$ python3 -q
>>> import numpy as np
>>> np.set_printoptions(suppress=True, linewidth=100)
>>> def rd(a):
...     return np.round(a, 4) + 0
... 
>>> m1 = np.load("block9.npy")
>>> m1
array([[-3,  0],
       [ 0,  2]])
>>> np.prod(np.diag(m1)), rd(np.linalg.det(m1))
(np.int64(-6), np.float64(-6.0))
>>> rd(np.linalg.norm(m1, axis=0))
array([3., 2.])
>>> m1 @ m1.T
array([[9, 0],
       [0, 4]])
>>> [round(float(np.linalg.det(m1[:i, :i])), 2) + 0 for i in range(1, 3)]
[-3.0, -6.0]
>>> np.all(np.linalg.eigvalsh(m1) > 0)
np.False_
>>> rd(np.linalg.eigvalsh(m1).min())
np.float64(-3.0)
>>> mat = np.load("arr.npy")
>>> mat
array([[-1.,  0., -1.],
       [ 0.,  0.,  1.],
       [ 0.,  0.,  2.]])
>>> Uu, sig, Vt = np.linalg.svd(mat)
>>> vecs = Vt[:(sig > 1e-8).sum()]
>>> rng = np.random.default_rng(49)
>>> x = mat[1] + -3 * mat[0] + rng.integers(2) * np.eye(3)[1]
>>> x
array([3., 0., 4.])
>>> rd(np.diag(vecs.T @ vecs))
array([1., 0., 1.])
>>> rd(np.linalg.norm(x - vecs.T @ vecs @ x))
np.float64(0.0)
>>> rd(vecs.T @ vecs)
array([[1., 0., 0.],
       [0., 0., 0.],
       [0., 0., 1.]])
>>> (np.linalg.matrix_power((m1 != 0) + (m1.T != 0) + np.eye(2), 2) > 0).astype(int)
array([[1, 0],
       [0, 1]])
>>> np.flatnonzero(np.linalg.matrix_power((m1 != 0) + (m1.T != 0) + np.eye(2), 2)[1])
array([1])
>>> m1 @ m1
array([[9, 0],
       [0, 4]])
>>> rd(np.linalg.det(m1))
np.float64(-6.0)
>>> W0 = np.loadtxt("run8.csv", delimiter=",")
>>> W0
array([[1., 0.],
       [0., 1.]])
>>> W0.T @ W0
array([[1., 0.],
       [0., 1.]])
>>> T = np.stack([W0, 2 * W0, W0[::-1]])
>>> np.linalg.matrix_rank(T.reshape(3, -1))
np.int64(2)
>>> np.linalg.matrix_rank(T)
array([2, 2, 2])
>>> np.einsum("bij,cij->bc", T, T)
array([[2., 4., 0.],
       [4., 8., 0.],
       [0., 0., 2.]])
>>> x = np.array([-2, 3])
>>> W0 @ (2 * x)
array([-4.,  6.])
>>> np.linalg.norm(W0 @ x) <= np.linalg.norm(W0, 2) * np.linalg.norm(x) + 1e-9
np.True_
>>> W0 * x
array([[-2.,  0.],
       [-0.,  3.]])
>>> (W0 * x).sum(axis=1)
array([-2.,  3.])
>>> Lm = np.linalg.cholesky(W0)
>>> W0 / np.sqrt(np.outer(np.diag(W0), np.diag(W0)))
array([[1., 0.],
       [0., 1.]])
>>> Lm @ Lm.T
array([[1., 0.],
       [0., 1.]])
>>> np.prod(np.diag(Lm)) ** 2, rd(np.linalg.det(W0))
(np.float64(1.0), np.float64(1.0))
>>> x = np.array([0, 0])
>>> W0 @ W0 @ x
array([0., 0.])
>>> rd(np.linalg.eigvalsh(2 * W0 - np.eye(2)))
array([1., 1.])
>>> E = np.loadtxt("out18.csv", delimiter=",")
>>> E
array([[ 2.,  6.,  4.,  2.],
       [-2., -6., -4., -2.],
       [ 1.,  3.,  2.,  1.],
       [ 2.,  6.,  4.,  2.]])
>>> rd(np.linalg.norm(E, 2) / np.linalg.norm(E))
np.float64(1.0)
>>> x = np.array([-1, 2, 1, -2])
>>> E @ (2 * x)
array([ 20., -20.,  10.,  20.])
>>> E @ np.eye(4)[1]
array([ 6., -6.,  3.,  6.])
>>> E @ np.ones(4)
array([ 14., -14.,   7.,  14.])
>>> (E @ x).argmax()
np.int64(0)
>>> E * x
array([[ -2.,  12.,   4.,  -4.],
       [  2., -12.,  -4.,   4.],
       [ -1.,   6.,   2.,  -2.],
       [ -2.,  12.,   4.,  -4.]])
>>> P = np.triu(np.array([[-1, -2, -1, 2], [2, -2, 0, 1], [-2, -2, 1, 2], [2, -1, 2, 0]]), 1) + np.eye(4)
>>> Y = P @ E @ np.linalg.inv(P)
>>> rd(np.linalg.det(Y))
np.float64(0.0)
>>> P @ E - E @ P
array([[  7.,  25.,  16., -11.],
       [  2.,   2.,   2.,  20.],
       [  4.,  14.,   9.,  -5.],
       [  0.,   4.,   2., -18.]])
>>> rd(np.poly(Y))
array([1., 0., 0., 0., 0.])
>>> J = np.load("sample15.npy")
>>> rd(J)
array([[ 0.2519, -0.9618,  0.1069],
       [-0.9618, -0.2366,  0.1374],
       [ 0.1069,  0.1374,  0.9847]])
>>> rd(J[:, 2] @ J[:, 0])
np.float64(0.0)
>>> rd(np.linalg.norm(J, axis=0))
array([1., 1., 1.])
>>> rd(np.linalg.pinv(J))
array([[ 0.2519, -0.9618,  0.1069],
       [-0.9618, -0.2366,  0.1374],
       [ 0.1069,  0.1374,  0.9847]])
>>> vals, vecs = np.linalg.eigh(J)
>>> vals.sum(), rd(np.trace(J))
(np.float64(1.0), np.float64(1.0))
>>> rd(np.linalg.svd(J, compute_uv=False))
array([1., 1., 1.])
>>> rd(vecs.T @ J @ vecs)
array([[-1.,  0.,  0.],
       [ 0.,  1.,  0.],
       [ 0.,  0.,  1.]])
>>> P = np.triu(np.array([[-2, -4, 3], [3, 4, -1], [-2, 5, 4]]), 1) + np.eye(3)
>>> Y = P @ J @ np.linalg.inv(P)
>>> rd(np.linalg.det(Y))
np.float64(-1.0)
>>> rd(P @ J - J @ P)
array([[ 4.1679,  2.3664,  0.687 ],
       [-0.1069, -3.9847,  1.6641],
       [ 0.    ,  0.4275, -0.1832]])
>>> np.linalg.matrix_rank(Y)
np.int64(3)
>>> rd(np.poly(Y))
array([ 1., -1., -1.,  1.])
>>> rd(Y)
array([[ 4.4198, 18.0763,  7.3282],
       [-1.0687, -4.6489, -2.2901],
       [ 0.1069,  0.5649,  1.229 ]])
>>> M = np.load("m.npy")
>>> M
array([[ 23.9251,  -9.3986,  -8.6944],
       [ -2.0586,   0.038 ,   3.5862],
       [ -2.2073,  -0.1583,   3.041 ],
       [-23.8493,   8.9366,  11.8727],
       [-24.7803,   7.0877,  12.3355],
       [-34.1281,  11.9092,  19.7331],
       [  9.2968,  -3.4093,  -6.1251],
       [  1.4476,   0.1573,  -0.6562],
       [-10.4317,   2.9412,   8.2985],
       [ 22.3775,  -9.222 , -12.85  ],
       [ -1.0769,   0.8562,   0.4571],
       [-23.4949,  10.7025,   4.9123],
       [  6.7738,  -2.8549,  -3.0779],
       [  5.6647,  -3.114 ,  -8.5224],
       [ 20.2714,  -7.5203,  -5.1365]])
>>> Y = np.c_[M[:, :1] @ np.array([[7]]), np.array([4, 0, -4, -4, -1, -2, -1, -5, 2, -5, 3, 4, 3, -3, -3])]
>>> rd(Y)
array([[ 167.4757,    4.    ],
       [ -14.4102,    0.    ],
       [ -15.4511,   -4.    ],
       [-166.9451,   -4.    ],
       [-173.4621,   -1.    ],
       [-238.8967,   -2.    ],
       [  65.0776,   -1.    ],
       [  10.1332,   -5.    ],
       [ -73.0219,    2.    ],
       [ 156.6425,   -5.    ],
       [  -7.5383,    3.    ],
       [-164.4643,    4.    ],
       [  47.4166,    3.    ],
       [  39.6529,   -3.    ],
       [ 141.8998,   -3.    ]])
>>> rd(np.linalg.lstsq(M, Y[:, 0])[0])
array([7., 0., 0.])
>>> d = np.linalg.norm(M[:, None] - M[None], axis=-1)
>>> (d + 1e9 * np.eye(15)).round(6).argmin(axis=1)
array([ 9,  2,  1,  4,  3,  4, 12, 10,  1,  0,  7,  3,  6,  6,  0])
>>> d.mean(axis=1).argmax()
np.int64(5)
>>> rd(d[:5, :5])
array([[ 0.    , 30.2492, 30.0999, 55.1505, 55.5542],
       [30.2492,  0.    ,  0.5982, 24.9537, 25.3481],
       [30.0999,  0.5982,  0.    , 25.0817, 25.4643],
       [55.1505, 24.9537, 25.0817,  0.    ,  2.1212],
       [55.5542, 25.3481, 25.4643,  2.1212,  0.    ]])
